% ipython --no-banner

In [1]: import numpy as np

In [2]: from numpy import linalg as LA

In [3]: np.set_printoptions(suppress=True, linewidth=200)

In [4]: m1 = np.loadtxt("sample19.csv", delimiter=",")

In [5]: m1.round(3)
Out[5]: 
array([[ 1.422, -0.889,  0.367,  0.879, -0.333, -0.816,  0.317,  0.096, -0.928,  0.243, -0.041, -1.071],
       [-0.889,  1.975, -0.724,  0.571, -0.296,  0.251, -0.323,  0.132,  0.138, -0.139,  0.082,  0.055],
       [ 0.367, -0.724,  2.393,  0.168,  0.539, -0.274,  0.256, -0.327,  0.155, -0.908, -0.039,  0.104],
       [ 0.879,  0.571,  0.168,  2.332, -0.273, -0.439, -0.087, -0.335, -0.318,  1.061, -0.08 , -0.814],
       [-0.333, -0.296,  0.539, -0.273,  2.198, -0.364, -0.105,  0.765,  0.78 , -0.372, -1.114,  0.61 ],
       [-0.816,  0.251, -0.274, -0.439, -0.364,  2.452, -0.626, -0.218,  0.55 ,  0.43 ,  0.496, -0.001],
       [ 0.317, -0.323,  0.256, -0.087, -0.105, -0.626,  0.951,  0.327, -0.321, -0.129, -0.477,  0.179],
       [ 0.096,  0.132, -0.327, -0.335,  0.765, -0.218,  0.327,  2.179, -0.581, -0.003,  0.332, -0.034],
       [-0.928,  0.138,  0.155, -0.318,  0.78 ,  0.55 , -0.321, -0.581,  1.207,  0.281, -0.284,  1.119],
       [ 0.243, -0.139, -0.908,  1.061, -0.372,  0.43 , -0.129, -0.003,  0.281,  2.434,  0.964,  0.512],
       [-0.041,  0.082, -0.039, -0.08 , -1.114,  0.496, -0.477,  0.332, -0.284,  0.964,  2.535,  0.363],
       [-1.071,  0.055,  0.104, -0.814,  0.61 , -0.001,  0.179, -0.034,  1.119,  0.512,  0.363,  1.922]])

In [6]: # symmetric

In [7]: Uu, sv, VT = LA.svd(m1)

In [8]: sv.round(3) + 0
Out[8]: array([5., 5., 3., 3., 3., 2., 2., 1., 0., 0., 0., 0.])

In [9]: A2 = Uu[:, :8] @ np.diag(sv[:8]) @ VT[:8]

In [10]: round(float(LA.norm(m1 - A2) / LA.norm(m1)), 3)
Out[10]: 0.0

In [11]: print(A2.round(3))
[[ 1.422 -0.889  0.367  0.879 -0.333 -0.816  0.317  0.096 -0.928  0.243 -0.041 -1.071]
 [-0.889  1.975 -0.724  0.571 -0.296  0.251 -0.323  0.132  0.138 -0.139  0.082  0.055]
 [ 0.367 -0.724  2.393  0.168  0.539 -0.274  0.256 -0.327  0.155 -0.908 -0.039  0.104]
 [ 0.879  0.571  0.168  2.332 -0.273 -0.439 -0.087 -0.335 -0.318  1.061 -0.08  -0.814]
 [-0.333 -0.296  0.539 -0.273  2.198 -0.364 -0.105  0.765  0.78  -0.372 -1.114  0.61 ]
 [-0.816  0.251 -0.274 -0.439 -0.364  2.452 -0.626 -0.218  0.55   0.43   0.496 -0.001]
 [ 0.317 -0.323  0.256 -0.087 -0.105 -0.626  0.951  0.327 -0.321 -0.129 -0.477  0.179]
 [ 0.096  0.132 -0.327 -0.335  0.765 -0.218  0.327  2.179 -0.581 -0.003  0.332 -0.034]
 [-0.928  0.138  0.155 -0.318  0.78   0.55  -0.321 -0.581  1.207  0.281 -0.284  1.119]
 [ 0.243 -0.139 -0.908  1.061 -0.372  0.43  -0.129 -0.003  0.281  2.434  0.964  0.512]
 [-0.041  0.082 -0.039 -0.08  -1.114  0.496 -0.477  0.332 -0.284  0.964  2.535  0.363]
 [-1.071  0.055  0.104 -0.814  0.61  -0.001  0.179 -0.034  1.119  0.512  0.363  1.922]]

In [12]: round(np.abs(m1 - A2).max(), 3)
Out[12]: np.float64(0.0)

In [13]: LA.matrix_rank(A2)
Out[13]: np.int64(8)
